$ python3 -q
>>> import numpy as np
>>> np.set_printoptions(precision=3, suppress=True, linewidth=100, sign=" ")
>>> def rd(a):
...     return np.round(a, 3) + 0
... 
>>> J = np.loadtxt("m.csv", delimiter=",")
>>> J
array([[-0.262, -1.788,  1.854,  0.632, -1.378],
       [-0.701, -0.167,  1.874,  1.939, -1.1  ],
       [-2.061, -0.764,  1.762,  0.111,  1.025],
       [ 1.051,  0.602, -1.263,  2.051, -1.316],
       [-0.943, -2.213,  0.095,  0.809, -1.597],
       [-0.685,  1.293,  0.927,  0.729,  2.338],
       [ 1.055,  1.056, -2.537, -0.106, -0.569],
       [-0.049, -0.641,  0.686,  2.468, -1.424],
       [-0.032, -1.78 , -1.422,  0.845, -1.759],
       [-1.371,  1.434,  0.601,  1.214, -1.798],
       [-1.056, -1.309, -2.171,  0.92 , -0.781],
       [-0.288, -0.914, -1.758, -0.961,  2.017],
       [ 0.9  , -1.976, -0.673,  1.781, -0.814],
       [-0.936, -1.198,  0.775, -2.375, -0.667],
       [-0.138,  1.906, -0.83 , -1.688, -1.345],
       [ 0.674,  0.052,  2.291, -0.78 , -1.639],
       [-0.184, -1.539,  1.944,  1.106,  1.262],
       [-0.933,  2.319, -1.039,  1.187,  0.513],
       [-1.345, -0.841,  0.243, -2.464,  0.592],
       [-1.305, -1.686,  0.369, -1.505,  1.433],
       [ 1.045, -0.542, -0.505, -2.47 , -1.12 ],
       [-0.528, -0.541, -2.62 ,  0.811, -0.952],
       [-0.432,  0.622,  1.958, -1.295, -1.708],
       [-2.297,  0.285, -0.317, -1.875, -0.161],
       [-2.486, -1.232,  0.895, -0.234,  0.667],
       [-1.899,  1.139, -1.238,  0.867, -1.346]])
>>> rng = np.random.default_rng(869)
>>> labels = rng.permutation(5)
>>> Y = J[:, labels] * rng.choice([-1, 1], 5)
>>> Y
array([[-0.632,  0.262,  1.378, -1.788,  1.854],
       [-1.939,  0.701,  1.1  , -0.167,  1.874],
       [-0.111,  2.061, -1.025, -0.764,  1.762],
       [-2.051, -1.051,  1.316,  0.602, -1.263],
       [-0.809,  0.943,  1.597, -2.213,  0.095],
       [-0.729,  0.685, -2.338,  1.293,  0.927],
       [ 0.106, -1.055,  0.569,  1.056, -2.537],
       [-2.468,  0.049,  1.424, -0.641,  0.686],
       [-0.845,  0.032,  1.759, -1.78 , -1.422],
       [-1.214,  1.371,  1.798,  1.434,  0.601],
       [-0.92 ,  1.056,  0.781, -1.309, -2.171],
       [ 0.961,  0.288, -2.017, -0.914, -1.758],
       [-1.781, -0.9  ,  0.814, -1.976, -0.673],
       [ 2.375,  0.936,  0.667, -1.198,  0.775],
       [ 1.688,  0.138,  1.345,  1.906, -0.83 ],
       [ 0.78 , -0.674,  1.639,  0.052,  2.291],
       [-1.106,  0.184, -1.262, -1.539,  1.944],
       [-1.187,  0.933, -0.513,  2.319, -1.039],
       [ 2.464,  1.345, -0.592, -0.841,  0.243],
       [ 1.505,  1.305, -1.433, -1.686,  0.369],
       [ 2.47 , -1.045,  1.12 , -0.542, -0.505],
       [-0.811,  0.528,  0.952, -0.541, -2.62 ],
       [ 1.295,  0.432,  1.708,  0.622,  1.958],
       [ 1.875,  2.297,  0.161,  0.285, -0.317],
       [ 0.234,  2.486, -0.667, -1.232,  0.895],
       [-0.867,  1.899,  1.346,  1.139, -1.238]])
>>> Uu, _, Vh = np.linalg.svd(J.T @ Y)
>>> labels
array([ 3,  0,  4,  1,  2])
>>> K = np.load("data.npy")
>>> K
array([[ 70.534,  19.976,  25.179,  17.25 , -38.165,  25.113, -16.06 ],
       [ -2.894, -32.296,  -6.397, -20.222, -14.885, -36.899,  -7.891],
       [ 69.762,  18.668,  24.951,  18.351, -38.159,  27.349, -17.33 ],
       [ -2.775, -33.707,  -5.02 , -19.421, -14.662, -36.201,  -9.764],
       [ 70.592,  18.49 ,  25.194,  18.13 , -40.446,  26.002, -15.922],
       [ -2.84 , -33.907,  -4.548, -20.369, -14.954, -34.631, -10.446],
       [ -3.888, -34.239,  -5.197, -21.208, -13.064, -36.246,  -9.457],
       [ -1.648, -34.179,  -5.644, -20.181, -13.587, -34.378, -10.104],
       [ -2.721, -33.318,  -6.55 , -20.899, -12.854, -34.647,  -9.33 ],
       [ -2.111, -33.852,  -5.134, -20.543, -14.079, -36.389, -11.319],
       [ 70.44 ,  19.416,  26.758,  18.323, -39.559,  25.686, -16.504],
       [ -3.007, -34.818,  -5.301, -18.94 , -15.433, -36.633, -10.788],
       [ 69.021,  20.58 ,  24.94 ,  19.354, -38.726,  25.104, -14.73 ]])
>>> proj = K @ np.linalg.solve(K.T @ K, K.T)
>>> rd(np.trace(proj))
np.float64(7.0)
>>> rd(np.linalg.eigvalsh(proj))
array([ 0.,  0.,  0.,  0.,  0.,  0.,  1.,  1.,  1.,  1.,  1.,  1.,  1.])
>>> rd(np.diag(proj))
array([ 0.534,  0.711,  0.592,  0.284,  0.526,  0.695,  0.472,  0.591,  0.425,  0.595,  0.504,
        0.6  ,  0.471])
>>> rd(proj @ K[:, 2])
array([25.179, -6.397, 24.951, -5.02 , 25.194, -4.548, -5.197, -5.644, -6.55 , -5.134, 26.758,
       -5.301, 24.94 ])
>>> np.allclose(proj @ proj, proj)
True
>>> x = np.array([-1, 2, 0, 1, 1, -2, 1])
>>> x @ K
Traceback (most recent call last):
  File "<python-input-20>", line 1, in <module>
    x @ K
    ~~^~~
ValueError: matmul: Input operand 1 has a mismatch in its core dimension 0, with gufunc signature (n?,k),(k,m?)->(n?,m?) (size 13 is different from 7)
>>> (K @ x).argmax()
np.int64(1)
>>> W = np.array([[-3, 3, 7, -8, 6, -6],
...     [-7, 6, -7, 0, 6, 9],
...     [0, 2, 9, -5, -9, -8],
...     [3, -3, -8, -9, 7, -3],
...     [-4, 2, 3, -7, 3, 2],
...     [1, 4, 8, 9, 2, -7],
...     [0, 6, 0, -1, 7, -4]])
>>> beta = np.array([0, 0, 2, 0, 2, 3])
>>> act = np.maximum(K @ W + beta, 0)
>>> rd((act > 0).mean(axis=0))
array([ 0.615,  0.385,  0.769,  0.615,  0.385,  0.615])
>>> np.linalg.matrix_rank(act)
np.int64(6)
>>> basis = np.array([[3, 1, 2], [2, -2, 0], [2, -2, 0], [1, 3, 1], [0, -1, 1], [3, 1, 0]])
>>> (act @ basis).round(6).argmax(axis=1)
array([ 0,  0,  0,  0,  0,  0,  0,  0,  0,  0,  0,  0,  0])
>>> W @ basis
array([[-15, -59,  -8],
       [  4,  -2,  -8],
       [ -7, -36, -14],
       [-31, -12,   4],
       [ -3, -36, -12],
       [ 15,  -5,  13],
       [ -1, -26,   6]])
>>> np.linalg.cond(K) > 100
np.True_
>>> A = np.load("dump.npy")
>>> A
array([[-0.4, -0.3,  0.6,  0.4,  0.1],
       [ 0.2, -1.1,  0.2,  1.1, -0.8],
       [-0.2,  0.9, -0.3, -0.5, -0.8],
       [-0.1,  1. , -0.5, -1.3,  0.8],
       [ 0.4,  0.3, -0.3, -0.3,  0.8],
       [ 0.9,  0.1,  2. , -0.7,  1.7],
       [ 0.9, -1.7,  1. , -0.3,  0.2],
       [ 0. , -2.2,  0.5, -0.2, -1.1],
       [-0.6,  0.6, -0.7,  1. , -0.8]])
>>> Y = np.c_[A[:, :3] @ np.array([[4, 5, 4], [2, 3, 0], [1, 1, 0]]), np.array([2, 0, 8, 3, 6, 1, 2, 9, 1])]
>>> rd(Y)
array([[-1.6, -2.3, -1.6,  2. ],
       [-1.2, -2.1,  0.8,  0. ],
       [ 0.7,  1.4, -0.8,  8. ],
       [ 1.1,  2. , -0.4,  3. ],
       [ 1.9,  2.6,  1.6,  6. ],
       [ 5.8,  6.8,  3.6,  1. ],
       [ 1.2,  0.4,  3.6,  2. ],
       [-3.9, -6.1,  0. ,  9. ],
       [-1.9, -1.9, -2.4,  1. ]])
>>> rd(np.linalg.lstsq(A, Y[:, 0])[0])
array([ 4.,  2.,  1.,  0.,  0.])
>>> rd(np.linalg.norm(np.linalg.qr(A)[0].T @ Y, axis=0) ** 2 / ((Y ** 2).sum(axis=0) + 1e-12))
array([ 1.   ,  1.   ,  1.   ,  0.429])
>>> Uu, sv, Vh = np.linalg.svd(K)
>>> np.argmax(sv[:-1] / (sv[1:] + 1e-6)) + 1
np.int64(2)
>>> Y = Uu[:, :2] @ np.diag(sv[:2]) @ Vh[:2]
>>> np.linalg.matrix_rank(Y)
np.int64(2)
>>> rd(np.abs(K - Y).max())
np.float64(1.833)
>>> rd(np.linalg.norm(K - Y) / np.linalg.norm(K))
np.float64(0.024)
>>> u = np.array([9, 1])
>>> rd(np.convolve(K[5], u))
array([ -25.56 , -308.003,  -74.839, -187.869, -154.955, -326.633, -128.645,  -10.446])
>>> Y = A + rng.integers(-2, 3, (9, 2)) @ rng.integers(-2, 3, (2, 5))
>>> rd(Y)
array([[-0.4,  1.7,  6.6,  2.4, -3.9],
       [ 0.2, -1.1,  0.2,  1.1, -0.8],
       [ 0.8,  1.9,  0.7,  1.5, -2.8],
       [-1.1, -1. , -4.5, -4.3,  4.8],
       [-2.6, -1.7, -0.3, -5.3,  4.8],
       [ 0.9,  0.1,  2. , -0.7,  1.7],
       [ 2.9, -1.7, -3. ,  1.7,  0.2],
       [ 3. , -1.2, -2.5,  3.8, -3.1],
       [-2.6, -0.4,  0.3, -2. ,  1.2]])
>>> np.linalg.matrix_rank(Y - A, tol=1e-8)
np.int64(2)
>>> rd(Y - A)
array([[ 0.,  2.,  6.,  2., -4.],
       [ 0.,  0.,  0.,  0.,  0.],
       [ 1.,  1.,  1.,  2., -2.],
       [-1., -2., -4., -3.,  4.],
       [-3., -2.,  0., -5.,  4.],
       [ 0.,  0.,  0.,  0.,  0.],
       [ 2.,  0., -4.,  2.,  0.],
       [ 3.,  1., -3.,  4., -2.],
       [-2., -1.,  1., -3.,  2.]])
>>> rd(np.linalg.svd(Y - A, compute_uv=False))
array([ 12.825,   9.409,   0.   ,   0.   ,   0.   ])
>>> x = np.array([2, -1, 0, 0, 0])
>>> target = Y @ x
>>> rd(np.linalg.lstsq(Y, target)[0])
array([ 2., -1.,  0.,  0.,  0.])
>>> target = target + 0.3 * rng.normal(size=9)
>>> rd(target)
array([-2.356,  1.773,  0.087, -1.645, -2.884,  1.678,  7.712,  7.051, -5.057])
>>> beta, *_ = np.linalg.lstsq(Y, target)
>>> rd(Y.T @ (target - Y @ beta))
array([ 0.,  0.,  0.,  0.,  0.])
>>> rd(np.linalg.norm(target - Y @ beta))
np.float64(0.661)
>>> [round(float(np.linalg.norm(np.linalg.solve(Y.T @ Y + lam * np.eye(5), Y.T @ target))), 2) for lam in (0, 1, 10, 100)]
[2.73, 2.04, 1.35, 0.58]
>>> rd(beta)
array([ 2.328, -1.241,  0.094, -0.564, -0.422])
>>> labels = rng.integers(0, 3, 9)
>>> feats = np.array([[-2, 0, 2, 2, -1, -2, 1, -2, -1],
...     [2, 1, -1, 1, -1, 0, -1, 1, -1],
...     [-1, 2, 2, 1, 2, -2, 2, 0, -2],
...     [-2, 2, 0, 0, 2, -1, -2, -1, 1],
...     [2, -1, -2, 1, 2, 2, -2, 2, -1],
...     [-1, 2, 2, 0, -2, 1, 0, -1, 0],
...     [-1, 0, -1, -1, -2, -1, 0, 1, -1],
...     [-1, 1, 1, 1, 2, 0, -2, -2, 2],
...     [-2, -2, -1, 1, 0, 2, 0, -1, -1]]) * (labels[:, None] == labels)
>>> feats
array([[-2,  0,  0,  2, -1,  0,  0,  0, -1],
       [ 0,  1, -1,  0,  0,  0, -1,  1,  0],
       [ 0,  2,  2,  0,  0,  0,  2,  0,  0],
       [-2,  0,  0,  0,  2,  0,  0,  0,  1],
       [ 2,  0,  0,  1,  2,  0,  0,  0, -1],
       [ 0,  0,  0,  0,  0,  1,  0,  0,  0],
       [ 0,  0, -1,  0,  0,  0,  0,  1,  0],
       [ 0,  1,  1,  0,  0,  0, -2, -2,  0],
       [-2,  0,  0,  1,  0,  0,  0,  0, -1]])
>>> rd(np.abs(np.linalg.eigvals(feats)).max())
np.float64(2.72)
>>> rd(np.linalg.det(feats))
np.float64(40.0)
>>> np.trace(feats)
np.int64(1)
>>> (feats + feats.T) / 2
array([[-2. ,  0. ,  0. ,  0. ,  0.5,  0. ,  0. ,  0. , -1.5],
       [ 0. ,  1. ,  0.5,  0. ,  0. ,  0. , -0.5,  1. ,  0. ],
       [ 0. ,  0.5,  2. ,  0. ,  0. ,  0. ,  0.5,  0.5,  0. ],
       [ 0. ,  0. ,  0. ,  0. ,  1.5,  0. ,  0. ,  0. ,  1. ],
       [ 0.5,  0. ,  0. ,  1.5,  2. ,  0. ,  0. ,  0. , -0.5],
       [ 0. ,  0. ,  0. ,  0. ,  0. ,  1. ,  0. ,  0. ,  0. ],
       [ 0. , -0.5,  0.5,  0. ,  0. ,  0. ,  0. , -0.5,  0. ],
       [ 0. ,  1. ,  0.5,  0. ,  0. ,  0. , -0.5, -2. ,  0. ],
       [-1.5,  0. ,  0. ,  1. , -0.5,  0. ,  0. ,  0. , -1. ]])
>>> feats.inv()
Traceback (most recent call last):
  File "<python-input-67>", line 1, in <module>
    feats.inv()
    ^^^^^^^^^
AttributeError: 'numpy.ndarray' object has no attribute 'inv'
>>> np.allclose(feats, feats.T)
False
>>> m1 = np.array([[3, 3, 3, 3, 3, 3, 3, 3],
...     [3, 6, 6, 6, 6, 6, 6, 6],
...     [3, 6, 9, 9, 9, 9, 9, 9],
...     [3, 6, 9, 12, 12, 12, 12, 12],
...     [3, 6, 9, 12, 15, 15, 15, 15],
...     [3, 6, 9, 12, 15, 18, 18, 18],
...     [3, 6, 9, 12, 15, 18, 21, 21],
...     [3, 6, 9, 12, 15, 18, 21, 24]])
>>> # equal to its transpose
>>> x = np.ones(8)
>>> for _ in range(4):
...     x = m1 @ x
...     x /= np.linalg.norm(x)
...     print(round(x @ m1 @ x, 3))
... 
87.983
88.095
88.096
88.096
>>> rd(x)
array([ 0.089,  0.175,  0.255,  0.327,  0.387,  0.434,  0.467,  0.483])
>>> data = np.load("sample5.npy")
>>> data
array([[ 10,   6,  10,   8,  10,  11,  11,   7],
       [ 11,   9,  13,  13,  15,   8,  22,   5],
       [ 14,   8,  13,   8,  19,  15,  16,  13],
       [  9,   7,   5,  13,  12,   8,   2,   9],
       [  1,   7,   5,   8,   3,   0,   2,   6],
       [ 11,  13,  13,   8,  12,   7,   8,   8],
       [  0,   0,   0,   0,   0,   0,   0,   0],
       [ 15,  18,  18,  18,  21,   8,  21,  15],
       [  9,   6,   7,   5,   4,   7,   3,   5],
       [  8,   0,   0,   5,   9,   8,   0,   3],
       [ 18,   6,  10,  13,  19,  19,  11,  10],
       [  0,   0,   0,   0,   0,   0,   0,   0],
       [  9,   6,   8,   7,  12,  14,   7,  13]])
>>> x = np.array([2, -1, -3, -2, 3, -3, 2, -3])
>>> target = data @ x
>>> rd(np.linalg.pinv(data) @ data)
array([[ 1.,  0.,  0.,  0.,  0.,  0.,  0.,  0.],
       [ 0.,  1.,  0.,  0.,  0.,  0.,  0.,  0.],
       [ 0.,  0.,  1.,  0.,  0.,  0.,  0.,  0.],
       [ 0.,  0.,  0.,  1.,  0.,  0.,  0.,  0.],
       [ 0.,  0.,  0.,  0.,  1.,  0.,  0.,  0.],
       [ 0.,  0.,  0.,  0.,  0.,  1.,  0.,  0.],
       [ 0.,  0.,  0.,  0.,  0.,  0.,  1.,  0.],
       [ 0.,  0.,  0.,  0.,  0.,  0.,  0.,  1.]])
>>> target
array([-34,  -2, -30, -41, -41, -39,   0, -42, -37,   0, -34,   0, -57])
>>> rd(np.linalg.solve(data.T @ data, data.T @ target))
array([ 2., -1., -3., -2.,  3., -3.,  2., -3.])
>>> target = target + 0.05 * rng.normal(size=13)
>>> rd(target)
array([-33.896,  -1.995, -29.954, -41.009, -41.032, -38.94 ,   0.034, -41.967, -36.988,   0.042,
       -34.058,   0.055, -56.983])
>>> beta, *_ = np.linalg.lstsq(data, target)
>>> rd(data.T @ (target - data @ beta))
array([ 0.,  0.,  0.,  0.,  0.,  0.,  0.,  0.])
>>> beta.round()
array([ 2., -1., -3., -2.,  3., -3.,  2., -3.])
>>> [round(float(np.linalg.norm(np.linalg.solve(data.T @ data + lam * np.eye(8), data.T @ target))), 2) for lam in (0, 1, 10, 100)]
[7.0, 6.73, 5.67, 3.14]
>>> rd(np.linalg.norm(target - data @ beta))
np.float64(0.138)
>>> W = np.array([[-2, -1, 3, 3],
...     [-2, -3, 4, 1],
...     [1, 1, 0, 4],
...     [2, -1, 2, -5],
...     [-4, 1, -4, -3],
...     [-1, -1, 4, 2],
...     [4, 4, 0, 0],
...     [-5, -1, -5, -1]])
>>> beta = np.array([0, 2, 0, -1])
>>> act = np.maximum(data @ W + beta, 0)
>>> rd((act > 0).mean(axis=0))
array([ 0.   ,  0.462,  0.846,  0.462])
>>> act
array([[  0,  12,  39,  20],
       [  0,  54,  42,   0],
       [  0,  24,   9,  21],
       [  0,   0,  20,   0],
       [  0,   0,   5,   0],
       [  0,   0,  41,  27],
       [  0,   2,   0,   0],
       [  0,  15,  26,   0],
       [  0,   0,  48,  32],
       [  0,   0,  15,   0],
       [  0,   0,  54,   5],
       [  0,   2,   0,   0],
       [  0,   0,   8,   8]])
>>> (act > 0).astype(int)
array([[ 0,  1,  1,  1],
       [ 0,  1,  1,  0],
       [ 0,  1,  1,  1],
       [ 0,  0,  1,  0],
       [ 0,  0,  1,  0],
       [ 0,  0,  1,  1],
       [ 0,  1,  0,  0],
       [ 0,  1,  1,  0],
       [ 0,  0,  1,  1],
       [ 0,  0,  1,  0],
       [ 0,  0,  1,  1],
       [ 0,  1,  0,  0],
       [ 0,  0,  1,  1]])
>>> basis = np.array([[3, 0], [0, -2], [3, -1], [0, -1]])
>>> W @ basis
array([[  3,  -4],
       [  6,   1],
       [  3,  -6],
       [ 12,   5],
       [-24,   5],
       [  9,  -4],
       [ 12,  -8],
       [-30,   8]])
